$ ipython --no-banner

In [1]: import numpy as np

In [2]: np.set_printoptions(precision=1, suppress=True, linewidth=100)

In [3]: tidy = lambda a: np.round(a, 1) + 0

In [4]: feats = np.load("data.npy")

In [5]: print(feats)
[[  0.6   1.1   0.6   1.4  -0.4   0.4   0.6  -1.7  -0.2  -0.9  -1.5  -0.7  -1.7]
 [  0.3  -0.3   0.8  -1.2  -0.1  -0.8  -1.5  -1.1   0.6   0.3   0.9   2.   -0.8]
 [  0.4   0.6   0.2   0.4   2.3  -0.7  -1.3  -0.5   0.2  -0.1  -0.3   0.3   0. ]
 [ -0.8  -1.3   0.8  -0.1   0.    0.8   0.2  -0.4  -0.4  -0.6   0.    0.3   1.3]
 [  0.8   1.5   0.6   0.8  -0.6   1.6  -0.4   0.1   0.4   0.2   0.6   0.3  -1.9]
 [  1.9   0.5  -1.   -0.2   0.   -0.2   1.9  -1.2  -0.6  -0.9   1.6  -0.4  -0.1]
 [  0.3   0.9  -2.9   1.    0.2  -2.4  -0.4  -0.9  -1.3   0.7   0.8   1.3  -1.5]
 [  0.3  -0.6  -0.7  -1.1  -1.9  -0.2   0.3   0.9   0.2   1.1   1.    0.5   1.3]
 [  1.2  -0.1  -1.6   1.8   0.2   2.4  -0.3  -1.9  -0.6  -1.1  -0.8  -2.2   1.1]
 [  0.3  -2.1  -0.7   0.5   0.3   1.2   0.4   0.7   0.2  -0.3  -0.5  -0.3   0.6]
 [ -0.7   1.3  -1.4  -1.6   0.2  -0.6  -1.    1.5   0.6   0.9  -0.9   0.4  -0.1]
 [ -1.6   0.3   2.9  -2.1  -0.6  -0.3  -2.8   0.1  -0.4   0.4   1.1   0.1   0. ]
 [  0.2   0.4  -0.2   0.9  -0.6  -1.3   0.5   0.4   0.5   0.2   1.4   1.5  -0.7]
 [ -0.9  -1.1  -1.3  -1.5   0.    0.1  -1.3  -1.2   0.   -1.4  -1.1  -0.1   1.3]
 [ -0.5   0.3   1.5   0.5  -2.3  -1.    0.5   0.6  -0.3   2.2   0.7  -0.4   0.1]
 [ -0.5   1.6  -1.1   2.1   0.7   1.4   0.6  -1.1   1.7  -1.5  -1.3   0.5  -1.1]
 [ -1.1   1.2   1.2  -0.6   1.5  -2.6  -1.1  -2.    0.9  -0.9  -0.9  -0.2  -0.6]
 [  0.3  -1.    0.6   0.    1.5  -0.1  -0.5   1.7  -0.3  -1.   -0.4   1.8   1.7]
 [  0.2   0.2  -0.6   0.9   0.3   2.1  -1.5  -0.7  -1.4  -0.6  -0.6   0.5  -0.5]
 [  0.4   0.9  -0.4  -0.5   2.    0.2   0.6  -0.5  -0.3  -0.8   0.    0.   -0.7]
 [ -0.2   1.6  -0.3  -1.6   0.    0.5   0.9  -0.1   2.6  -0.6   0.   -0.4  -0.2]
 [  0.7  -1.2  -0.5  -0.9  -0.6   0.6   1.6   2.3  -0.3  -0.9  -0.6  -0.7  -0.7]
 [-11.   -7.   -7.   -1.   -2.  -11.  -12.    7.    4.   -2.   13.  -16.    3. ]
 [  1.3   0.6  -1.8  -0.4   2.    0.4  -2.3   0.6  -1.    0.    0.6   0.4  -0.3]
 [ -0.2  -0.2   1.5  -0.9   0.8   0.4   0.2  -0.1   0.8   0.7  -0.3   0.7   0.1]
 [ -0.1   0.4  -0.2  -1.3  -0.6  -0.9   0.3   0.2   0.2   0.6   1.   -0.2   1.5]
 [  0.1  -0.3   0.    1.6   0.2  -0.4   0.7   0.8   0.    0.1  -1.   -0.6  -0.9]
 [  0.5  -1.1   1.3   0.8  -0.5   1.5   1.2   0.2   0.5   1.1   1.   -0.1   0. ]
 [ -0.3   0.4   1.    0.7  -0.9  -0.7  -0.6   0.8   0.1  -1.7  -1.4  -0.2  -0.5]
 [  0.   -0.9  -0.2   1.3  -0.4  -0.2  -0.5  -0.8   0.4   1.   -0.2   0.7   0.3]
 [ -0.3  -0.1   0.4   2.3   0.   -1.4  -0.3   1.2   1.   -0.8  -0.5  -0.5   0.2]
 [ -0.2   0.5  -1.   -1.1  -0.4  -0.9  -0.9   0.8   0.4   0.4  -0.4  -1.5   0.3]
 [ -0.8   1.   -0.7   0.5  -1.   -0.8  -2.1   0.1  -0.1  -0.2   0.5   0.5   0.8]
 [ -0.2  -0.8   1.8  -1.5  -0.1   1.    1.   -2.1   1.5  -0.4   1.    0.7  -0.7]
 [ -1.6  -0.2   0.3   1.4  -1.2  -1.   -0.8  -0.6  -0.1  -2.6  -0.4   0.5   0.1]
 [  1.9   0.8  -1.3  -0.9   0.9   1.2  -0.5   0.9   0.1  -0.1  -0.7  -1.4  -0.7]
 [  0.   -1.4  -1.6   0.9  -0.5  -1.1  -1.   -0.5  -1.4   0.3   0.7  -1.6   0.1]]

In [6]: x = np.array([3, 2, -2, 0, -2, -3, 2, 3, 3, 1, 0, 3, 1])

In [7]: y = feats @ x

In [8]: print(tidy(np.linalg.lstsq(feats, y)[0]))
[ 3.  2. -2.  0. -2. -3.  2.  3.  3.  1.  0.  3.  1.]

In [9]: rng = np.random.default_rng(955734)

In [10]: y = y + 0.1 * rng.normal(size=37)

In [11]: print(tidy(y))
[ -6.6   2.2  -3.3  -9.5   0.5   5.5  10.8  13.6 -15.7  -3.2  10.9 -13.6  14.8  -9.1   6.8   0.1
  -6.    4.3 -13.7  -3.7   9.    5.8 -34.3  -1.4  -1.2   8.1   1.6  -1.6   0.7   1.1   6.3   3.9
   3.3  -7.3  -5.2   1.7  -7.5]

In [12]: b, *_ = np.linalg.lstsq(feats, y)

In [13]: print(tidy(np.linalg.norm(y - feats @ b)))
0.5
